$ python3 -q
>>> import numpy as np
>>> import numpy.linalg as la
>>> np.set_printoptions(precision=1, suppress=True, linewidth=120, sign=" ")
>>> K = np.loadtxt("data.csv", delimiter=",")
>>> print(K)
[[ 0.2 -3.8  2.2]
 [-0.6  0.3 -0.4]
 [-0.7  4.2 -1.8]
 [-0.4  1.8 -1.7]
 [ 0.5 -1.9  0.9]
 [ 1.  -3.8  2.4]
 [ 0.5 -1.5  1.2]
 [-0.2  0.  -0.1]
 [-0.1 -0.1 -0.1]
 [-0.2 -0.1  0.4]
 [-0.1 -3.3  2. ]
 [ 0.7 -4.   1.8]
 [-0.5  2.  -1.5]
 [ 0.6 -3.6  2.1]
 [-0.2  2.1 -1.6]
 [ 0.4 -1.8  1.6]
 [-0.4  1.6 -1. ]
 [ 0.5  0.2  0. ]
 [ 0.1 -0.2 -0.2]
 [-0.1 -1.5  0.8]
 [ 0.1  0.1  0.5]
 [-0.1  0.3  0.1]
 [-0.2 -0.3  0.3]
 [-0.2  1.8 -1.5]
 [ 0.4 -3.7  2.1]
 [ 0.8 -3.7  2.2]
 [-0.8  3.7 -2. ]
 [ 0.  -1.7  0.4]
 [ 0.4 -3.9  2.3]
 [ 0.4 -3.3  2.3]
 [-0.1 -0.3  0.1]
 [-0.2  1.8 -0.9]
 [ 0.7 -3.9  2.5]
 [ 0.5  0.2 -0.1]
 [ 0.2 -2.3  1. ]
 [-0.5  3.9 -2.1]
 [ 0.7 -3.7  2.2]
 [-0.4  3.5 -1.8]]
>>> labels = K[:, 1] > np.median(K[:, 1])
>>> r0 = K[labels].mean(axis=0) - K[~labels].mean(axis=0)
>>> round(float((((K - K.mean(axis=0)) @ r0 > 0) == labels).mean()), 1)
0.9
>>> print(((K - K.mean(axis=0)) @ r0 > 0).astype(int))
[ 0  1  1  1  0  0  0  1  1  1  0  0  1  0  1  0  1  1  1  0  1  1  1  1  0  0  1  0  0  0  1  1  0  1  0  1  0  1]
>>> print(labels.astype(int))
[ 0  1  1  1  0  0  0  1  1  1  0  0  1  0  1  0  1  1  1  0  1  1  0  1  0  0  1  0  0  0  0  1  0  1  0  1  0  1]
>>> x0 = np.array([-1, -2, -2])
>>> y = K @ x0
>>> y
array([ 3. ,  0.8, -4.1,  0.2,  1.5,  1.8,  0.1,  0.4,  0.5, -0.4,  2.7,  3.7, -0.5,  2.4, -0.8,  0. , -0.8, -0.9,
        0.7,  1.5, -1.3, -0.7,  0.2, -0.4,  2.8,  2.2, -2.6,  2.6,  2.8,  1.6,  0.5, -1.6,  2.1, -0.7,  2.4, -3.1,
        2.3, -3. ])
>>> np.round(la.pinv(K) @ K, 1) + 0
array([[ 1.,  0.,  0.],
       [ 0.,  1.,  0.],
       [ 0.,  0.,  1.]])
>>> rng = np.random.default_rng(31)
>>> y = y + 0.1 * rng.normal(size=38)
>>> y
array([ 3. ,  0.8, -4. ,  0.1,  1.6,  1.8,  0.2,  0.4,  0.6, -0.5,  2.9,  3.8, -0.6,  2.5, -0.8, -0.2, -0.7, -1. ,
        0.7,  1.4, -1.3, -0.7,  0.2, -0.6,  2.8,  2.1, -2.7,  2.6,  2.9,  1.7,  0.4, -1.7,  2. , -0.7,  2.5, -3.1,
        2.4, -3. ])
>>> coef, *_ = la.lstsq(K, y)
>>> np.round(K.T @ (y - K @ coef), 1) + 0
array([ 0.,  0.,  0.])
>>> Uu, s, VT = la.svd(K)
>>> np.argmax(s[:-1] / (s[1:] + 1e-6)) + 1
np.int64(1)
>>> s
array([ 18.5,   1.7,   1.5])
>>> other = Uu[:, :1] @ np.diag(s[:1]) @ VT[:1]
>>> round(la.norm(K - other, 2), 1), np.round(s[1], 1)
(np.float64(1.7), np.float64(1.7))
>>> gram = np.cov(K, rowvar=False)
>>> gram
array([[ 0.2, -1. ,  0.6],
       [-1. ,  6.3, -3.7],
       [ 0.6, -3.7,  2.2]])
>>> np.polyfit(K[:, 0], K[:, 2], 1)
array([ 2.7,  0.2])
>>> E = np.load("arr.npy")
>>> print(E)
[[ -8.1  -2.9   0.8   6.9]
 [ 11.1   6.1  14.  -10. ]
 [-16.1  -7.1 -12.   13.9]
 [ 16.1   1.9  -0.1 -12.1]
 [ -7.   -3.9   7.1   7.1]
 [ 15.1   3.   -6.  -11.9]
 [ -9.2   5.1   6.    4. ]
 [-18.7  -3.9  -1.1  15.2]
 [ -8.9   7.    4.9   3. ]
 [ 23.9   3.    0.  -17.9]
 [  0.    4.9  11.9  -2. ]]
>>> D = la.norm(E[:, None] - E[None], axis=-1)
>>> la.norm(E - E.mean(axis=0), axis=1)
array([ 11.6,  19.5,  27. ,  20.2,  12.3,  21. ,  11.4,  25. ,  11.3,  29.9,  10.4])
>>> D[7].round(6).argsort(kind="stable")[:4]
array([ 7,  2,  0,  4])
>>> print(np.unravel_index(D.round(6).argmax(), D.shape))
(np.int64(7), np.int64(9))
>>> D.shape
(11, 11)
>>> D.mean(axis=1).argmax()
np.int64(9)
>>> W0 = np.load("w.npy")
>>> W0.round(1) + 0
array([[ 0.4, -0.4,  0. ,  0.3, -0.1],
       [-0.4,  0.8, -0.1,  0.2, -0.1],
       [ 0. , -0.1,  0.2,  0.1,  0.4],
       [ 0.3,  0.2,  0.1,  0.9,  0. ],
       [-0.1, -0.1,  0.4,  0. ,  0.8]])
>>> w, vecs = la.eigh(W0)
>>> print(la.eigvalsh(W0 + 3 * np.eye(5)))
[ 3.  3.  4.  4.  4.]
>>> np.round(vecs.T @ vecs, 1) + 0
array([[ 1.,  0.,  0.,  0.,  0.],
       [ 0.,  1.,  0.,  0.,  0.],
       [ 0.,  0.,  1.,  0.,  0.],
       [ 0.,  0.,  0.,  1.,  0.],
       [ 0.,  0.,  0.,  0.,  1.]])
>>> w.round(1) + 0
array([ 0.,  0.,  1.,  1.,  1.])
>>> np.unique(w.round(6) + 0, return_counts=True)[1]
array([ 2,  3])
>>> Ac = (E - E.mean(axis=0)) / E.std(axis=0)
>>> Ac.std(axis=0)
array([ 1.,  1.,  1.,  1.])
>>> coef = la.lstsq(np.delete(Ac, 0, axis=1), Ac[:, 0])[0]
>>> round(1 - np.var(Ac[:, 0] - np.delete(Ac, 0, axis=1) @ coef), 1)
np.float64(1.0)
>>> np.abs(coef).argmax()
np.int64(2)
>>> data = np.load("out1.npy")
>>> data
array([[ 4,  1,  2,  5,  5,  5,  2,  4,  1,  5,  3],
       [ 1,  1,  4,  0,  2,  4,  4,  4,  4,  4,  3],
       [ 1,  2,  3,  0,  3,  0,  1,  1,  2,  5,  0],
       [ 1,  5,  1,  3,  4,  5,  1,  3,  5,  4,  1],
       [ 1,  0,  5,  1,  0,  5,  5,  2,  4,  1,  3],
       [ 0,  1,  1,  5,  3,  3,  1,  2,  5,  1,  5],
       [ 5,  3,  5,  3,  1,  4,  3,  1,  3,  1,  2],
       [ 3,  4,  3,  5,  2,  1,  5,  4,  5,  0,  0],
       [ 1,  2,  2,  2,  5,  4,  5,  5,  0,  5,  4],
       [ 5,  2,  0,  2,  1,  3,  3,  3,  3,  1,  3],
       [ 2,  1,  1,  0,  5,  2,  0,  2,  5,  0,  3]])
>>> labels = rng.permutation(11)
>>> print(labels)
[  1   6   7   3   2   9   5  10   8   0   4]
>>> other = data[labels][:, labels]
>>> np.sort(np.abs(la.eigvals(other)))
array([  2.6,   2.6,   3.4,   3.4,   3.6,   4.8,   4.8,   5. ,   5. ,   6.4,  28.9])
>>> np.allclose(other, data)
False
>>> np.diag(other)
array([ 1,  3,  4,  3,  3,  1,  3,  3,  0,  4,  0])
>>> r0 = np.array([1, 1, 0, 2, 0, 3, 0, 3, 3, 2, 3])
>>> other = data + np.outer(r0, np.eye(11)[2])
>>> print(round(float(la.det(other) / la.det(data)), 1), np.round(1 + la.solve(data, r0)[2], 1))
0.8 0.8
>>> Uu, s = la.svd(data)
Traceback (most recent call last):
  File "<python-input-58>", line 1, in <module>
    Uu, s = la.svd(data)
    ^^^^^
ValueError: too many values to unpack (expected 2)
>>> Uu, s, VT = la.svd(data, full_matrices=False)
>>> print(np.round(s / s[0], 1) + 0)
[ 1.   0.3  0.3  0.2  0.2  0.2  0.2  0.1  0.1  0.1  0. ]
>>> print(np.abs(Uu[:, 0]).round(6).argmax())
0
>>> print(Uu.shape, s.shape, VT.shape)
(11, 11) (11,) (11, 11)
>>> other = data + rng.integers(-2, 3, (11, 1)) @ rng.integers(-2, 3, (1, 11))
>>> print(other)
[[ 4 -1  2  7  1  1  4  4  1  7 -1]
 [ 1  2  4 -1  4  6  3  4  4  3  5]
 [ 1  4  3 -2  7  4 -1  1  2  3  4]
 [ 1  4  1  4  2  3  2  3  5  5 -1]
 [ 1 -2  5  3 -4  1  7  2  4  3 -1]
 [ 0  2  1  4  5  5  0  2  5  0  7]
 [ 5  2  5  4 -1  2  4  1  3  2  0]
 [ 3  3  3  6  0 -1  6  4  5  1 -2]
 [ 1  3  2  1  7  6  4  5  0  4  6]
 [ 5  0  0  4 -3 -1  5  3  3  3 -1]
 [ 2  2  1 -1  7  4 -1  2  5 -1  5]]
>>> np.abs(other - data).sum(axis=1)
array([ 20,  10,  20,  10,  20,  10,  10,  10,  10,  20,  10])
>>> la.matrix_rank(other - data, tol=1e-8)
np.int64(1)
>>> r0, g = data[0], data[2]
>>> r0 @ r0
np.int64(151)
>>> p = (r0 @ g) / (r0 @ r0) * r0
>>> la.matrix_rank(np.outer(r0, g))
np.int64(1)
>>> print(np.outer(r0, g))
[[  4   8  12   0  12   0   4   4   8  20   0]
 [  1   2   3   0   3   0   1   1   2   5   0]
 [  2   4   6   0   6   0   2   2   4  10   0]
 [  5  10  15   0  15   0   5   5  10  25   0]
 [  5  10  15   0  15   0   5   5  10  25   0]
 [  5  10  15   0  15   0   5   5  10  25   0]
 [  2   4   6   0   6   0   2   2   4  10   0]
 [  4   8  12   0  12   0   4   4   8  20   0]
 [  1   2   3   0   3   0   1   1   2   5   0]
 [  5  10  15   0  15   0   5   5  10  25   0]
 [  3   6   9   0   9   0   3   3   6  15   0]]
>>> m1 = np.loadtxt("a.csv", delimiter=",")
>>> print(m1)
[[ -3.  -3.  -7.   7.   2.  -3.   1.  -1.   0.]
 [  0.   4.  -5.   0.   1.  -3.   1.  -5.  -2.]
 [ -4.  -1.   1.   4.   3.  -5.  -2.   2.   2.]
 [ -3.   2.   2.   1.   2.  -3.  -2.   1.   3.]
 [  3.  -3.  -2.   2.  -2.   0.   2.  -3.  -3.]
 [ -3.  -3.  -3.   3.  -1.  -3.   0.   1.   2.]
 [  0.   1.  -2.   2.  -2.  -3.   0.   0.   0.]
 [  2.   1.  -5.   3.  -5.  -4.  -1.  -2.  -5.]
 [  2.   0.  -3.   1.  -3.  -1.  -1.  -2.  -5.]
 [  3.  -3.  -2.  -4.   1.  -6.   2.  -1.   4.]
 [  3.  -8.  -6.   4.  -2.  -8.   1.  -2.   2.]
 [ -1.   2.  -5.   0.   5. -10.  -2.  -1.   3.]
 [  1.   2.   0.  -1.   7.  -3.  -2.  -2.   5.]
 [ -4.   4.  -4.   1.   4.  -5.  -1.  -1.   0.]
 [  3.  -4.   0.  -6.   3.  -3.   2.  -1.   4.]
 [  0.  -6.  -8.   4.  -5.  -7.   5.  -3.   0.]
 [ -1.  -3.  -3.  -1.   1.  -6.  -4.   2.   3.]
 [ -3.   2.   2.   1.   2.  -3.  -2.   1.   3.]
 [ -1.  -2.  -3.   5.  -1.  -5.   0.   1.  -1.]
 [ -3.   9.  -4.   3.   1.  -5.  -4.  -1.   0.]
 [ -1.  -2.  -3.   5.  -1.  -5.   0.   1.  -1.]
 [ -2.   0.  -2.   2.   0.  -3.  -3.   2.  -3.]
 [ -4.  -1.  -5.  -1.  -2.  -5.   0.   1.   1.]
 [ -3.   8.  -2.   1.   3.  -2.  -4.  -1.   0.]]
>>> t3 = np.stack([m1, 5 * m1, m1[::-1]])
>>> print(la.matrix_rank(t3))
[ 9  9  9]
>>> np.einsum("bij,cij->bc", t3, t3)
array([[  2254.,  11270.,    726.],
       [ 11270.,  56350.,   3630.],
       [   726.,   3630.,   2254.]])
>>> t3.shape
(3, 24, 9)
>>> (t3 @ m1.T).shape
(3, 24, 24)
>>> Ac = m1 - m1.mean(axis=0)
>>> vecs = la.svd(Ac)[2][:8]
>>> other = Ac - Ac @ vecs.T @ vecs
>>> np.diag(vecs.T @ vecs)
array([ 0.8,  0.9,  0.9,  1. ,  1. ,  1. ,  0.9,  0.5,  1. ])
>>> print(round(la.norm(other) / la.norm(Ac), 1))
0.1
>>> np.round(other.std(axis=0), 1) + 0
array([ 0.2,  0.1,  0.1,  0. ,  0.1,  0.1,  0.2,  0.3,  0. ])
>>> mat = np.array([[-6, 7, 4, 6, 4, 4, -8, 9, -6, 0, 0],
...     [-4, 5, 0, -6, -6, 1, 3, 6, -2, 3, 6],
...     [8, -6, 2, 5, -5, 5, -3, 8, 5, 1, 2],
...     [3, 1, -7, -3, -1, -9, -9, -1, -6, 5, 10]])
>>> theta = np.radians(90)
>>> Rm = np.eye(11)
>>> Rm[7, 7] = Rm[10, 10] = np.cos(theta)
>>> Rm[7, 10], Rm[10, 7] = -np.sin(theta), np.sin(theta)
>>> Rm.round(1) + 0
array([[ 1.,  0.,  0.,  0.,  0.,  0.,  0.,  0.,  0.,  0.,  0.],
       [ 0.,  1.,  0.,  0.,  0.,  0.,  0.,  0.,  0.,  0.,  0.],
       [ 0.,  0.,  1.,  0.,  0.,  0.,  0.,  0.,  0.,  0.,  0.],
       [ 0.,  0.,  0.,  1.,  0.,  0.,  0.,  0.,  0.,  0.,  0.],
       [ 0.,  0.,  0.,  0.,  1.,  0.,  0.,  0.,  0.,  0.,  0.],
       [ 0.,  0.,  0.,  0.,  0.,  1.,  0.,  0.,  0.,  0.,  0.],
       [ 0.,  0.,  0.,  0.,  0.,  0.,  1.,  0.,  0.,  0.,  0.],
       [ 0.,  0.,  0.,  0.,  0.,  0.,  0.,  0.,  0.,  0., -1.],
       [ 0.,  0.,  0.,  0.,  0.,  0.,  0.,  0.,  1.,  0.,  0.],
       [ 0.,  0.,  0.,  0.,  0.,  0.,  0.,  0.,  0.,  1.,  0.],
       [ 0.,  0.,  0.,  0.,  0.,  0.,  0.,  1.,  0.,  0.,  0.]])
>>> other = mat @ Rm.T
>>> la.svd(mat, compute_uv=False), la.svd(other, compute_uv=False)
(array([ 20.6,  19. ,  16.4,  13.4]), array([ 20.6,  19. ,  16.4,  13.4]))
>>> other.round(1) + 0
array([[ -6.,   7.,   4.,   6.,   4.,   4.,  -8.,   0.,  -6.,   0.,   9.],
       [ -4.,   5.,   0.,  -6.,  -6.,   1.,   3.,  -6.,  -2.,   3.,   6.],
       [  8.,  -6.,   2.,   5.,  -5.,   5.,  -3.,  -2.,   5.,   1.,   8.],
       [  3.,   1.,  -7.,  -3.,  -1.,  -9.,  -9., -10.,  -6.,   5.,  -1.]])
>>> X = np.load("dump.npy")
>>> X
array([[ 4.,  1.,  0.,  0.,  0.,  0.,  0.,  0.,  0.,  0.],
       [ 0.,  4.,  1.,  0.,  0.,  0.,  0.,  0.,  0.,  0.],
       [ 0.,  0.,  4.,  1.,  0.,  0.,  0.,  0.,  0.,  0.],
       [ 0.,  0.,  0.,  4.,  1.,  0.,  0.,  0.,  0.,  0.],
       [ 0.,  0.,  0.,  0.,  4.,  1.,  0.,  0.,  0.,  0.],
       [ 0.,  0.,  0.,  0.,  0.,  4.,  1.,  0.,  0.,  0.],
       [ 0.,  0.,  0.,  0.,  0.,  0.,  4.,  1.,  0.,  0.],
       [ 0.,  0.,  0.,  0.,  0.,  0.,  0.,  4.,  1.,  0.],
       [ 0.,  0.,  0.,  0.,  0.,  0.,  0.,  0.,  4.,  1.],
       [ 0.,  0.,  0.,  0.,  0.,  0.,  0.,  0.,  0.,  4.]])
>>> other = X / la.norm(X, axis=1, keepdims=True)
>>> gram = other @ other.T
>>> gram[6]
array([ 0. ,  0. ,  0. ,  0. ,  0. ,  0.2,  1. ,  0.2,  0. ,  0. ])
>>> (np.abs(gram) > 0.9).astype(int)
array([[ 1,  0,  0,  0,  0,  0,  0,  0,  0,  0],
       [ 0,  1,  0,  0,  0,  0,  0,  0,  0,  0],
       [ 0,  0,  1,  0,  0,  0,  0,  0,  0,  0],
       [ 0,  0,  0,  1,  0,  0,  0,  0,  0,  0],
       [ 0,  0,  0,  0,  1,  0,  0,  0,  0,  0],
       [ 0,  0,  0,  0,  0,  1,  0,  0,  0,  0],
       [ 0,  0,  0,  0,  0,  0,  1,  0,  0,  0],
       [ 0,  0,  0,  0,  0,  0,  0,  1,  0,  0],
       [ 0,  0,  0,  0,  0,  0,  0,  0,  1,  0],
       [ 0,  0,  0,  0,  0,  0,  0,  0,  0,  1]])
